In [1]: import numpy as np

In [2]: import numpy.linalg as la

In [3]: np.set_printoptions(precision=2, suppress=True, linewidth=140, legacy="1.25")

In [4]: X = np.loadtxt("case3.csv", delimiter=",")

In [5]: print(X)
[[-0.11 -0.06 -1.41]
 [ 0.    0.04  0.13]
 [ 0.12  0.06  1.28]
 [-0.06 -0.02 -3.43]
 [ 0.07  0.    2.58]
 [ 0.1  -0.05  0.66]
 [-0.05  0.02  2.08]
 [ 0.   -0.03 -1.02]
 [ 0.02 -0.01 -2.21]
 [-0.04  0.02 -2.32]
 [-0.07 -0.03  2.47]
 [-0.05  0.01 -3.93]
 [-0.01  0.   -1.75]
 [-0.07  0.1   3.12]
 [ 0.    0.    2.62]
 [-0.04 -0.08 -1.71]
 [ 0.08  0.04  0.04]
 [ 0.06  0.03  0.11]
 [-0.04  0.02 -0.3 ]
 [ 0.04 -0.01  1.29]
 [-0.03  0.02 -1.48]
 [ 0.    0.03 -0.06]
 [ 0.   -0.04  2.51]
 [-0.05 -0.09 -0.95]
 [ 0.   -0.04 -1.13]
 [ 0.02 -0.08 -0.58]]

In [6]: left, sig, vt = la.svd(X)

In [7]: np.argmax(sig[:-1] / (sig[1:] + 1e-6)) + 1
Out[7]: 1

In [8]: A2 = left[:, :1] @ np.diag(sig[:1]) @ vt[:1]

In [9]: np.round(la.norm(X - A2, 2), 2), round(sig[1], 2)
Out[9]: (0.28, 0.28)

In [10]: A2.round(2) + 0
Out[10]: 
array([[-0.01, -0.01, -1.41],
       [ 0.  ,  0.  ,  0.13],
       [ 0.01,  0.01,  1.28],
       [-0.03, -0.02, -3.43],
       [ 0.02,  0.02,  2.58],
       [ 0.01,  0.  ,  0.66],
       [ 0.02,  0.01,  2.08],
       [-0.01, -0.01, -1.02],
       [-0.02, -0.01, -2.21],
       [-0.02, -0.02, -2.32],
       [ 0.02,  0.02,  2.47],
       [-0.03, -0.03, -3.93],
       [-0.01, -0.01, -1.75],
       [ 0.02,  0.02,  3.12],
       [ 0.02,  0.02,  2.62],
       [-0.01, -0.01, -1.71],
       [ 0.  ,  0.  ,  0.04],
       [ 0.  ,  0.  ,  0.11],
       [ 0.  ,  0.  , -0.3 ],
       [ 0.01,  0.01,  1.29],
       [-0.01, -0.01, -1.48],
       [ 0.  ,  0.  , -0.06],
       [ 0.02,  0.02,  2.51],
       [-0.01, -0.01, -0.95],
       [-0.01, -0.01, -1.13],
       [ 0.  ,  0.  , -0.58]])
